>>> import numpy as np
>>> import numpy.linalg as la
>>> np.set_printoptions(precision=2, suppress=True, linewidth=140, floatmode="fixed")
>>> F = np.loadtxt("run9.csv", delimiter=",")
>>> F
array([[ 1.60, -1.10,  0.50,  1.70,  0.80, -0.60],
       [-0.10,  1.90, -0.50, -1.20,  0.30,  0.00],
       [-1.20, -0.10,  0.80, -0.20, -0.90, -0.30],
       [-0.50,  0.80,  1.40,  1.10,  0.00,  0.10],
       [ 0.90,  0.00,  0.60,  0.70,  1.60,  2.00],
       [ 0.40,  1.60, -1.20, -0.40,  0.10,  0.50],
       [ 0.20,  2.30, -1.10, -1.50, -1.20,  0.00],
       [ 1.10, -1.40, -1.80,  1.80, -2.20, -0.10],
       [-7.80, -3.60, -2.70,  6.30,  1.20, -1.50],
       [ 0.10, -1.50, -0.60,  0.50, -0.70,  0.50],
       [-0.40,  2.30,  0.90,  0.60,  0.60, -2.10],
       [-0.30, -1.40,  1.70,  1.10, -1.50, -0.50],
       [ 0.20, -0.60,  0.50,  1.20,  0.70,  0.50],
       [-1.80,  0.90,  0.70,  1.10, -2.50,  1.10],
       [-1.20,  0.00, -0.90,  0.00,  0.70,  0.90],
       [ 1.90, -0.90,  0.00,  0.80,  1.20, -0.40],
       [ 1.30, -0.30, -0.80, -2.00,  1.10, -0.60],
       [ 1.50, -1.70,  1.20, -0.10,  2.00,  0.30],
       [-0.20,  1.40,  1.50, -0.30,  1.00,  0.10]])
>>> C = F[[16, 3]].astype(float)
>>> for _ in range(5):
...     lab = la.norm(F[:, None] - C, axis=-1).argmin(axis=1)
...     C = np.array([F[lab == j].mean(axis=0) for j in range(2)])
... 
>>> print(lab)
[1 0 1 1 0 0 0 1 1 1 0 1 1 1 1 0 0 0 0]
>>> print(np.abs(C[1] - C[0]).argmax())
3
>>> np.bincount(lab)
array([ 9, 10])
>>> data = np.load("w.npy")
>>> data
array([[1.00, 0.50, 0.25, 0.12],
       [0.50, 1.00, 0.50, 0.25],
       [0.25, 0.50, 1.00, 0.50],
       [0.12, 0.25, 0.50, 1.00]])
>>> print(np.round(la.det(2 * data), 2), round(la.det(data), 2))
6.75 0.42
>>> round(float(la.det(data[::-1])), 2)
0.42
>>> print(np.einsum("ii->", data))
4.0
>>> la.eigvals(data)
array([2.08, 1.00, 0.54, 0.38])
>>> print(round(np.einsum("ij,ji->", data, data), 2))
5.78
>>> vals, vecs = la.eig(data)
>>> np.sort(la.eigvals(data @ data))
array([0.14, 0.29, 1.01, 4.34])
>>> np.round(data @ vecs[:, 0] - vals[0] * vecs[:, 0], 2) + 0
array([0.00, 0.00, 0.00, 0.00])
>>> np.sort(la.eigvals(la.inv(data)))
array([0.48, 1.00, 1.86, 2.66])
>>> round(float(np.prod(vals)), 2)
0.42
>>> la.matrix_power(data, 4)
array([[3.99, 4.75, 4.35, 3.17],
       [4.75, 5.99, 5.78, 4.35],
       [4.35, 5.78, 5.99, 4.75],
       [3.17, 4.35, 4.75, 3.99]])
>>> np.allclose(data, data.T)
True
>>> print(data @ data)
[[1.33 1.16 0.81 0.49]
 [1.16 1.56 1.25 0.81]
 [0.81 1.25 1.56 1.16]
 [0.49 0.81 1.16 1.33]]
>>> print(round(float(np.abs(la.eigvals(data)).max()), 2))
2.08
>>> (data + data.T) / 2
array([[1.00, 0.50, 0.25, 0.12],
       [0.50, 1.00, 0.50, 0.25],
       [0.25, 0.50, 1.00, 0.50],
       [0.12, 0.25, 0.50, 1.00]])
>>> print(np.allclose(data @ data.T, data.T @ data))
True
>>> data.inv()
Traceback (most recent call last):
  File "<python-input-28>", line 1, in <module>
    data.inv()
    ^^^^^^^^
AttributeError: 'numpy.ndarray' object has no attribute 'inv'
>>> np.trace(data)
np.float64(4.0)
>>> rng = np.random.default_rng(17)
>>> K = np.eye(5, dtype=int)[rng.permutation(5)] * np.array([0, 1, 2, 3, 1])
>>> K
array([[0, 0, 0, 0, 1],
       [0, 0, 0, 0, 0],
       [0, 0, 2, 0, 0],
       [0, 1, 0, 0, 0],
       [0, 0, 0, 3, 0]])
>>> la.norm(K, axis=0)
array([0.00, 1.00, 2.00, 3.00, 1.00])
>>> (la.matrix_power((K != 0) + (K.T != 0) + np.eye(5), 5) > 0).astype(int)
array([[1, 1, 0, 1, 1],
       [1, 1, 0, 1, 1],
       [0, 0, 1, 0, 0],
       [1, 1, 0, 1, 1],
       [1, 1, 0, 1, 1]])
>>> (K != 0).astype(int)
array([[0, 0, 0, 0, 1],
       [0, 0, 0, 0, 0],
       [0, 0, 1, 0, 0],
       [0, 1, 0, 0, 0],
       [0, 0, 0, 1, 0]])
>>> np.flatnonzero(la.matrix_power((K != 0) + (K.T != 0) + np.eye(5), 5)[1])
array([0, 1, 3, 4])
>>> U, s, Vt = la.svd(K)
>>> vecs = Vt[:(s > 1e-8).sum()]
>>> vec = K[4] + -2 * K[2] + rng.integers(2) * np.eye(5)[3]
>>> print(vec)
[ 0.00  0.00 -4.00  4.00  0.00]
>>> round(float(la.norm(vec - vecs.T @ vecs @ vec)), 2)
0.0
>>> np.diag(vecs.T @ vecs)
array([0.00, 1.00, 1.00, 1.00, 1.00])
>>> r = la.matrix_rank(K)
>>> r
np.int64(4)
>>> N = la.svd(K)[2][r:].T
>>> [int(la.matrix_rank(np.delete(K, i, axis=0))) for i in range(5)]
[3, 4, 3, 3, 3]
>>> N.shape
(5, 1)
>>> N[:, 0] / N[np.abs(N[:, 0]).round(6).argmax(), 0]
array([1.00, 0.00, 0.00, 0.00, 0.00])
>>> print([int(la.matrix_rank(K[:, :j + 1])) for j in range(5)])
[0, 1, 2, 3, 4]
>>> print(np.allclose(K @ N, 0))
True
>>> J = np.load("mat.npy")
>>> J
array([[ 1,  2,  2,  2,  4,  4],
       [ 3, -3,  3,  6, -6,  6],
       [ 3,  0, -2,  6,  0, -4],
       [ 2,  4,  4, -1, -2, -2],
       [ 6, -6,  6, -3,  3, -3],
       [ 6,  0, -4, -3,  0,  2]])
>>> J[6]
Traceback (most recent call last):
  File "<python-input-53>", line 1, in <module>
    J[6]
    ~^^^
IndexError: index 6 is out of bounds for axis 0 with size 6
>>> J.sum(axis=0)
array([21, -3,  9,  7, -1,  3])
>>> J - J[0]
array([[  0,   0,   0,   0,   0,   0],
       [  2,  -5,   1,   4, -10,   2],
       [  2,  -2,  -4,   4,  -4,  -8],
       [  1,   2,   2,  -3,  -6,  -6],
       [  5,  -8,   4,  -5,  -1,  -7],
       [  5,  -2,  -6,  -5,  -4,  -2]])
>>> np.zeros(6, 6)
Traceback (most recent call last):
  File "<python-input-56>", line 1, in <module>
    np.zeros(6, 6)
    ~~~~~~~~^^^^^^
TypeError: Cannot interpret '6' as a data type
>>> np.diff(J, axis=0)
array([[  2,  -5,   1,   4, -10,   2],
       [  0,   3,  -5,   0,   6, -10],
       [ -1,   4,   6,  -7,  -2,   2],
       [  4, -10,   2,  -2,   5,  -1],
       [  0,   6, -10,   0,  -3,   5]])
>>> np.count_nonzero(J)
np.int64(32)
>>> U, s, Vt = la.svd(K)
>>> s
array([ 3.00,  2.00,  1.00,  1.00, -0.00])
>>> np.argmax(s[:-1] / (s[1:] + 1e-6)) + 1
np.int64(4)
>>> other = U[:, :4] @ np.diag(s[:4]) @ Vt[:4]
>>> la.matrix_rank(other)
np.int64(4)
>>> t3 = np.stack([J, -2 * J, J[::-1]])
>>> la.norm(t3, axis=(1, 2))
array([22.14, 44.27, 22.14])
>>> la.matrix_rank(t3.reshape(3, -1))
np.int64(2)
>>> u, g = J[4], J[1]
>>> u @ u
np.int64(135)
>>> u @ g
np.int64(0)
>>> p = (u @ g) / (u @ u) * u
>>> np.outer(u, g)
array([[ 18, -18,  18,  36, -36,  36],
       [-18,  18, -18, -36,  36, -36],
       [ 18, -18,  18,  36, -36,  36],
       [ -9,   9,  -9, -18,  18, -18],
       [  9,  -9,   9,  18, -18,  18],
       [ -9,   9,  -9, -18,  18, -18]])
>>> round(la.norm(u + g) ** 2 + la.norm(u - g) ** 2, 2)
np.float64(540.0)
>>> u = np.array([1, -1, 1, 2, 2, 3, -2])
>>> arr = 2 * np.eye(7) + np.outer(u, u)
>>> arr
array([[ 3.00, -1.00,  1.00,  2.00,  2.00,  3.00, -2.00],
       [-1.00,  3.00, -1.00, -2.00, -2.00, -3.00,  2.00],
       [ 1.00, -1.00,  3.00,  2.00,  2.00,  3.00, -2.00],
       [ 2.00, -2.00,  2.00,  6.00,  4.00,  6.00, -4.00],
       [ 2.00, -2.00,  2.00,  4.00,  6.00,  6.00, -4.00],
       [ 3.00, -3.00,  3.00,  6.00,  6.00, 11.00, -6.00],
       [-2.00,  2.00, -2.00, -4.00, -4.00, -6.00,  6.00]])
>>> L = la.cholesky(data)
>>> print(data / np.sqrt(np.outer(np.diag(data), np.diag(data))))
[[1.00 0.50 0.25 0.12]
 [0.50 1.00 0.50 0.25]
 [0.25 0.50 1.00 0.50]
 [0.12 0.25 0.50 1.00]]
>>> print(la.eigvalsh(data).min() > 0)
True
>>> print(L @ L.T)
[[1.00 0.50 0.25 0.12]
 [0.50 1.00 0.50 0.25]
 [0.25 0.50 1.00 0.50]
 [0.12 0.25 0.50 1.00]]
>>> [round(float(x), 2) for x in la.svd(arr, compute_uv=False)[:3]]
[26.0, 2.0, 2.0]
>>> np.abs(la.svd(arr)[2][-1])
array([0.98, 0.04, 0.04, 0.09, 0.09, 0.13, 0.09])
>>> round(np.log10(la.cond(arr)))
1
>>> la.cond(arr) > 100
np.False_
>>> other = la.inv(arr)
>>> other
array([[ 0.48,  0.02, -0.02, -0.04, -0.04, -0.06,  0.04],
       [ 0.02,  0.48,  0.02,  0.04,  0.04,  0.06, -0.04],
       [-0.02,  0.02,  0.48, -0.04, -0.04, -0.06,  0.04],
       [-0.04,  0.04, -0.04,  0.42, -0.08, -0.12,  0.08],
       [-0.04,  0.04, -0.04, -0.08,  0.42, -0.12,  0.08],
       [-0.06,  0.06, -0.06, -0.12, -0.12,  0.33,  0.12],
       [ 0.04, -0.04,  0.04,  0.08,  0.08,  0.12,  0.42]])
>>> round(la.cond(arr), 2)
np.float64(13.0)
>>> print(np.round(arr @ other, 2) + 0)
[[1.00 0.00 0.00 0.00 0.00 0.00 0.00]
 [0.00 1.00 0.00 0.00 0.00 0.00 0.00]
 [0.00 0.00 1.00 0.00 0.00 0.00 0.00]
 [0.00 0.00 0.00 1.00 0.00 0.00 0.00]
 [0.00 0.00 0.00 0.00 1.00 0.00 0.00]
 [0.00 0.00 0.00 0.00 0.00 1.00 0.00]
 [0.00 0.00 0.00 0.00 0.00 0.00 1.00]]
>>> W0 = np.load("case9.npy")
>>> W0
array([[-3,  2,  0,  0],
       [ 1,  3,  0,  0],
       [ 0,  0, -3,  2],
       [ 0,  0,  1,  3]])
>>> other = W0 ** -1
Traceback (most recent call last):
  File "<python-input-90>", line 1, in <module>
    other = W0 ** -1
            ~~~^^~~~
ValueError: Integers to negative integer powers are not allowed.
>>> other = la.inv(W0)
>>> other
array([[-0.27,  0.18, -0.00, -0.00],
       [ 0.09,  0.27,  0.00,  0.00],
       [-0.00, -0.00, -0.27,  0.18],
       [ 0.00,  0.00,  0.09,  0.27]])
>>> round(la.slogdet(W0)[0], 2)
np.float64(1.0)
>>> np.allclose(other, W0.T)
False
>>> (np.abs(other) > 1e-9).astype(int)
array([[1, 1, 0, 0],
       [1, 1, 0, 0],
       [0, 0, 1, 1],
       [0, 0, 1, 1]])
>>> print(la.norm(W0, axis=1).argmax())
0
>>> print(round(float(la.norm(W0, 2)), 2))
3.85
>>> np.round(la.norm(W0) ** 2 / la.norm(W0, 2) ** 2, 2)
np.float64(3.1)
>>> round(la.norm(W0, 1), 2), round(float(la.norm(W0, np.inf)), 2)
(np.float64(5.0), 5.0)
>>> np.round(la.norm(W0[0], 1), 2), round(la.norm(W0[0], np.inf), 2)
(np.float64(5.0), np.float64(3.0))
>>> round(la.norm(W0, "nuc"), 2)
np.float64(13.42)
>>> la.norm(W0, axis=0)
array([3.16, 3.61, 3.16, 3.61])
>>> q, vecs = la.qr(W0[:, :1])[0], la.qr(W0[:, 1:])[0]
>>> s = la.svd(q.T @ vecs, compute_uv=False)
>>> np.degrees(np.arccos(s.clip(0, 1)))
array([74.74])
>>> s
array([0.26])
>>> round(float(la.norm(q @ q.T - vecs @ vecs.T, 2)), 2)
1.0
>>> other = W0 / la.norm(W0, axis=1, keepdims=True)
>>> C2 = other @ other.T
>>> print(C2)
[[1.00 0.26 0.00 0.00]
 [0.26 1.00 0.00 0.00]
 [0.00 0.00 1.00 0.26]
 [0.00 0.00 0.26 1.00]]
>>> (C2 - 2 * np.eye(4)).round(6).argmax(axis=1)
array([1, 0, 3, 2])
>>> (np.abs(C2) > 0.9).astype(int)
array([[1, 0, 0, 0],
       [0, 1, 0, 0],
       [0, 0, 1, 0],
       [0, 0, 0, 1]])
>>> print(np.degrees(np.arccos(np.clip(C2[2, 0], -1, 1))))
90.0
>>> print(np.argwhere(np.triu(np.abs(C2) > 0.95, 1)))
[]
>>> W0.reshape(-1, 2)
array([[-3,  2],
       [ 0,  0],
       [ 1,  3],
       [ 0,  0],
       [ 0,  0],
       [-3,  2],
       [ 0,  0],
       [ 1,  3]])
>>> t3 = W0.reshape(4, 2, -1)
>>> print(np.einsum("ihd,jhd->hij", t3, t3).shape)
(2, 4, 4)
>>> t3.transpose(1, 0, 2)
array([[[-3,  2],
        [ 1,  3],
        [ 0,  0],
        [ 0,  0]],

       [[ 0,  0],
        [ 0,  0],
        [-3,  2],
        [ 1,  3]]])
>>> t3.shape
(4, 2, 2)
>>> t3.sum(axis=1)
array([[-3,  2],
       [ 1,  3],
       [-3,  2],
       [ 1,  3]])
>>> feats = np.loadtxt("arr.csv", delimiter=",")
>>> feats
array([[6.00, 5.00, 0.00, 5.00, 5.00, 0.00],
       [5.00, 6.00, 0.00, 5.00, 5.00, 0.00],
       [0.00, 0.00, 6.00, 0.00, 0.00, 5.00],
       [5.00, 5.00, 0.00, 6.00, 5.00, 0.00],
       [5.00, 5.00, 0.00, 5.00, 6.00, 0.00],
       [0.00, 0.00, 5.00, 0.00, 0.00, 6.00]])
>>> vec = np.array([5, 5, 1, 4, 5, 0])
>>> np.sign((feats @ vec).round(6))
array([1.00, 1.00, 1.00, 1.00, 1.00, 1.00])
>>> la.norm(feats @ vec) <= la.norm(feats, 2) * la.norm(vec) + 1e-9
np.True_
